$ python -q
>>> import numpy as np
>>> np.set_printoptions(precision=1, suppress=True, linewidth=200)
>>> W0 = np.load("sample6.npy")
>>> W0
array([[ 0., -1., -1.,  0.,  0., -1.],
       [-1.,  0., -1.,  0.,  0., -1.],
       [-1., -1.,  0.,  0.,  0., -1.],
       [ 0.,  0.,  0.,  0., -1.,  0.],
       [ 0.,  0.,  0., -1.,  0.,  0.],
       [-1., -1., -1.,  0.,  0.,  0.]])
>>> (W0 != 0).astype(int)
array([[0, 1, 1, 0, 0, 1],
       [1, 0, 1, 0, 0, 1],
       [1, 1, 0, 0, 0, 1],
       [0, 0, 0, 0, 1, 0],
       [0, 0, 0, 1, 0, 0],
       [1, 1, 1, 0, 0, 0]])
>>> np.flatnonzero(np.linalg.matrix_power((W0 != 0) + (W0.T != 0) + np.eye(6), 6)[5])
array([0, 1, 2, 5])
>>> feats = np.loadtxt("m.csv", delimiter=",")
>>> feats
array([[ 1.4, -0.3,  0.7,  1.3],
       [-0.3,  1.7,  1.2, -0.6],
       [ 0.7,  1.2, -1.4,  0.2],
       [ 1.3, -0.6,  0.2,  1.3]])
>>> Q, Rm = np.linalg.qr(W0)
>>> Q
array([[ 0. ,  0.8, -0.5,  0. ,  0. , -0.4],
       [ 0.6, -0.5, -0.5,  0. ,  0. , -0.4],
       [ 0.6,  0.3,  0.7,  0. ,  0. , -0.4],
       [-0. ,  0. ,  0. ,  0. ,  1. ,  0. ],
       [-0. ,  0. ,  0. ,  1. ,  0. ,  0. ],
       [ 0.6,  0.3, -0.2, -0. , -0. ,  0.8]])
>>> np.abs(np.diag(Rm))
array([1.7, 1.3, 1.2, 1. , 1. , 1.1])
>>> np.round(Q @ Rm, 1) + 0
array([[ 0., -1., -1.,  0.,  0., -1.],
       [-1.,  0., -1.,  0.,  0., -1.],
       [-1., -1.,  0.,  0.,  0., -1.],
       [ 0.,  0.,  0.,  0., -1.,  0.],
       [ 0.,  0.,  0., -1.,  0.,  0.],
       [-1., -1., -1.,  0.,  0.,  0.]])
>>> Rm
array([[-1.7, -1.2, -1.2,  0. ,  0. , -1.2],
       [ 0. , -1.3, -0.5,  0. ,  0. , -0.5],
       [ 0. ,  0. ,  1.2,  0. ,  0. ,  0.3],
       [ 0. ,  0. ,  0. , -1. ,  0. ,  0. ],
       [ 0. ,  0. ,  0. ,  0. , -1. ,  0. ],
       [ 0. ,  0. ,  0. ,  0. ,  0. ,  1.1]])
>>> Uu, sig, Vh = np.linalg.svd(feats)
>>> np.argmax(sig[:-1] / (sig[1:] + 1e-6)) + 1
np.int64(3)
>>> sig.round(1) + 0
array([3., 2., 2., 0.])
>>> A2 = Uu[:, :3] @ np.diag(sig[:3]) @ Vh[:3]
>>> np.linalg.matrix_rank(A2)
np.int64(3)
>>> np.round(np.abs(feats - A2).max(), 1)
np.float64(0.0)
>>> np.linalg.matrix_rank(feats, rtol=0.05)
np.int64(3)
>>> np.round(np.linalg.norm(feats - A2, 2), 1), round(float(sig[3]), 1)
(np.float64(0.0), 0.0)
>>> A2 = np.array([[1, 1], [1, -1]])
>>> rng = np.random.default_rng(5114)
>>> data = np.kron(A2, np.kron(A2, A2))[rng.permutation(8)][:7]
>>> data
array([[ 1, -1, -1,  1,  1, -1, -1,  1],
       [ 1, -1, -1,  1, -1,  1,  1, -1],
       [ 1,  1, -1, -1,  1,  1, -1, -1],
       [ 1,  1,  1,  1,  1,  1,  1,  1],
       [ 1,  1, -1, -1, -1, -1,  1,  1],
       [ 1, -1,  1, -1,  1, -1,  1, -1],
       [ 1, -1,  1, -1, -1,  1, -1,  1]])
>>> data.reshape(-1, 2)
array([[ 1, -1],
       [-1,  1],
       [ 1, -1],
       [-1,  1],
       [ 1, -1],
       [-1,  1],
       [-1,  1],
       [ 1, -1],
       [ 1,  1],
       [-1, -1],
       [ 1,  1],
       [-1, -1],
       [ 1,  1],
       [ 1,  1],
       [ 1,  1],
       [ 1,  1],
       [ 1,  1],
       [-1, -1],
       [-1, -1],
       [ 1,  1],
       [ 1, -1],
       [ 1, -1],
       [ 1, -1],
       [ 1, -1],
       [ 1, -1],
       [ 1, -1],
       [-1,  1],
       [-1,  1]])
>>> data.reshape(2, -1)
array([[ 1, -1, -1,  1,  1, -1, -1,  1,  1, -1, -1,  1, -1,  1,  1, -1,  1,  1, -1, -1,  1,  1, -1, -1,  1,  1,  1,  1],
       [ 1,  1,  1,  1,  1,  1, -1, -1, -1, -1,  1,  1,  1, -1,  1, -1,  1, -1,  1, -1,  1, -1,  1, -1, -1,  1, -1,  1]])
>>> data.ravel(order="F")
array([ 1,  1,  1,  1,  1,  1,  1, -1, -1,  1,  1,  1, -1, -1, -1, -1, -1,  1, -1,  1,  1,  1,  1, -1,  1, -1, -1, -1,  1, -1,  1,  1, -1,  1, -1, -1,  1,  1,  1, -1, -1,  1, -1,  1, -1,  1,  1,  1,
       -1,  1, -1, -1,  1,  1, -1,  1])
>>> T = data.reshape(7, 2, -1)
>>> np.swapaxes(T, 1, 2)[2]
array([[ 1,  1],
       [ 1,  1],
       [-1, -1],
       [-1, -1]])
>>> T[:, 0]
array([[ 1, -1, -1,  1],
       [ 1, -1, -1,  1],
       [ 1,  1, -1, -1],
       [ 1,  1,  1,  1],
       [ 1,  1, -1, -1],
       [ 1, -1,  1, -1],
       [ 1, -1,  1, -1]])
>>> T.transpose(1, 0, 2)
array([[[ 1, -1, -1,  1],
        [ 1, -1, -1,  1],
        [ 1,  1, -1, -1],
        [ 1,  1,  1,  1],
        [ 1,  1, -1, -1],
        [ 1, -1,  1, -1],
        [ 1, -1,  1, -1]],

       [[ 1, -1, -1,  1],
        [-1,  1,  1, -1],
        [ 1,  1, -1, -1],
        [ 1,  1,  1,  1],
        [-1, -1,  1,  1],
        [ 1, -1,  1, -1],
        [-1,  1, -1,  1]]])
>>> np.einsum("ihd,jhd->hij", T, T).shape
(2, 7, 7)
>>> T.sum(axis=1)
array([[ 2, -2, -2,  2],
       [ 0,  0,  0,  0],
       [ 2,  2, -2, -2],
       [ 2,  2,  2,  2],
       [ 0,  0,  0,  0],
       [ 2, -2,  2, -2],
       [ 0,  0,  0,  0]])
>>> Uu, sig = np.linalg.svd(data)
Traceback (most recent call last):
  File "<python-input-34>", line 1, in <module>
    Uu, sig = np.linalg.svd(data)
    ^^^^^^^
ValueError: too many values to unpack (expected 2)
>>> Uu, sig, Vh = np.linalg.svd(data, full_matrices=False)
>>> np.round(Uu.T @ data @ Vh.T, 1) + 0
array([[2.8, 0. , 0. , 0. , 0. , 0. , 0. ],
       [0. , 2.8, 0. , 0. , 0. , 0. , 0. ],
       [0. , 0. , 2.8, 0. , 0. , 0. , 0. ],
       [0. , 0. , 0. , 2.8, 0. , 0. , 0. ],
       [0. , 0. , 0. , 0. , 2.8, 0. , 0. ],
       [0. , 0. , 0. , 0. , 0. , 2.8, 0. ],
       [0. , 0. , 0. , 0. , 0. , 0. , 2.8]])
>>> np.round(Vh @ Vh.T, 1) + 0
array([[1., 0., 0., 0., 0., 0., 0.],
       [0., 1., 0., 0., 0., 0., 0.],
       [0., 0., 1., 0., 0., 0., 0.],
       [0., 0., 0., 1., 0., 0., 0.],
       [0., 0., 0., 0., 1., 0., 0.],
       [0., 0., 0., 0., 0., 1., 0.],
       [0., 0., 0., 0., 0., 0., 1.]])
>>> J = np.loadtxt("out6.csv", delimiter=",")
>>> J
array([[5., 0., 0., 0., 0., 0., 0.],
       [0., 2., 0., 0., 0., 0., 0.],
       [0., 0., 5., 0., 0., 0., 0.],
       [0., 0., 0., 0., 0., 0., 0.],
       [0., 0., 0., 0., 3., 0., 0.],
       [0., 0., 0., 0., 0., 5., 0.],
       [0., 0., 0., 0., 0., 0., 2.]])
>>> vals, V = np.linalg.eigh(J)
>>> vals
array([0., 2., 2., 3., 5., 5., 5.])
>>> V @ np.diag(vals) @ V.T
array([[5., 0., 0., 0., 0., 0., 0.],
       [0., 2., 0., 0., 0., 0., 0.],
       [0., 0., 5., 0., 0., 0., 0.],
       [0., 0., 0., 0., 0., 0., 0.],
       [0., 0., 0., 0., 3., 0., 0.],
       [0., 0., 0., 0., 0., 5., 0.],
       [0., 0., 0., 0., 0., 0., 2.]])
>>> np.unique(vals.round(6) + 0, return_counts=True)[1]
array([1, 2, 1, 3])
>>> V.T @ J @ V
array([[0., 0., 0., 0., 0., 0., 0.],
       [0., 2., 0., 0., 0., 0., 0.],
       [0., 0., 2., 0., 0., 0., 0.],
       [0., 0., 0., 3., 0., 0., 0.],
       [0., 0., 0., 0., 5., 0., 0.],
       [0., 0., 0., 0., 0., 5., 0.],
       [0., 0., 0., 0., 0., 0., 5.]])
>>> np.linalg.svd(J, compute_uv=False)
array([5., 5., 5., 3., 2., 2., 0.])
>>> labels = rng.permutation(7)
>>> labels
array([5, 4, 0, 6, 1, 2, 3])
>>> A2 = J[labels][:, labels]
>>> np.diag(A2)
array([5., 3., 5., 2., 2., 5., 0.])
>>> round(np.linalg.det(A2), 1), round(float(np.linalg.det(J[labels])), 1)
(np.float64(0.0), 0.0)
>>> vals, V = np.linalg.eigh(J)
>>> x0 = np.array([0, 2, -1, 2, 5, -3, 1])
>>> V * np.abs(vals) @ V.T
array([[5., 0., 0., 0., 0., 0., 0.],
       [0., 2., 0., 0., 0., 0., 0.],
       [0., 0., 5., 0., 0., 0., 0.],
       [0., 0., 0., 0., 0., 0., 0.],
       [0., 0., 0., 0., 3., 0., 0.],
       [0., 0., 0., 0., 0., 5., 0.],
       [0., 0., 0., 0., 0., 0., 2.]])
>>> V * np.maximum(vals, 0) @ V.T
array([[5., 0., 0., 0., 0., 0., 0.],
       [0., 2., 0., 0., 0., 0., 0.],
       [0., 0., 5., 0., 0., 0., 0.],
       [0., 0., 0., 0., 0., 0., 0.],
       [0., 0., 0., 0., 3., 0., 0.],
       [0., 0., 0., 0., 0., 5., 0.],
       [0., 0., 0., 0., 0., 0., 2.]])
>>> np.round(x0 @ J @ x0 / (x0 @ x0), 1), vals[0], vals[-1]
(np.float64(3.1), np.float64(0.0), np.float64(5.0))
>>> K = np.loadtxt("arr.csv", delimiter=",")
>>> K
array([[ 0.9,  0. ,  2.2, -0.1,  1.1,  2.1, -0.2,  0.2, -1.8],
       [-0.5, -0.7,  1.6,  0.2,  0. , -8.7,  0.5,  0.2, -0.5],
       [ 0.1,  0.9, -0.4,  0. ,  0. , -0.3,  0. ,  1.1,  2.1],
       [ 0.1,  0.8,  0.6,  0.8, -1. ,  4.2,  0.5,  1.4, -0.6],
       [ 0. ,  1.8, -0.5,  0.2,  0.5,  0.6,  0.5,  0.1,  0.2],
       [-0.5,  1.1,  0.9,  0.3, -0.3, -3.6,  0.9, -0.3, -0.5],
       [ 0.6,  1.8,  0.2, -1.4,  1.9, -0.3,  1.6,  1. , -0.9],
       [ 0.1,  0.4, -0.4, -1.2,  0.9, -3. , -0.2,  0.3,  1.7],
       [-1.9,  0.3, -1.7,  0. ,  1.8, -4.5,  0.5, -1.3,  0.3],
       [ 0.1, -0.5, -1.1, -2.2,  0.2, -2.7,  0.6, -0.5, -1.1]])
>>> x0 = np.array([-2, -9, -2, 4, -8, 8, -5, -6, 4])
>>> y = K @ x0
>>> np.linalg.solve(K.T @ K, K.T @ y)
array([-2., -9., -2.,  4., -8.,  8., -5., -6.,  4.])
>>> np.round(np.linalg.pinv(K) @ K, 1) + 0
array([[1., 0., 0., 0., 0., 0., 0., 0., 0.],
       [0., 1., 0., 0., 0., 0., 0., 0., 0.],
       [0., 0., 1., 0., 0., 0., 0., 0., 0.],
       [0., 0., 0., 1., 0., 0., 0., 0., 0.],
       [0., 0., 0., 0., 1., 0., 0., 0., 0.],
       [0., 0., 0., 0., 0., 1., 0., 0., 0.],
       [0., 0., 0., 0., 0., 0., 1., 0., 0.],
       [0., 0., 0., 0., 0., 0., 0., 1., 0.],
       [0., 0., 0., 0., 0., 0., 0., 0., 1.]])
>>> y = y + 0.1 * rng.normal(size=10)
>>> y
array([ -6.1, -70.4,  -8.4,  23.1, -16. , -40.6, -58.7, -33.1, -39.4, -29.9])
>>> coef, *_ = np.linalg.lstsq(K, y)
>>> coef.round()
array([-2., -9., -2.,  4., -8.,  8., -5., -6.,  4.])
>>> [round(float(np.linalg.norm(np.linalg.solve(K.T @ K + lam * np.eye(9), K.T @ y))), 2) for lam in (0, 1, 10, 100)]
[17.64, 16.69, 12.58, 5.47]
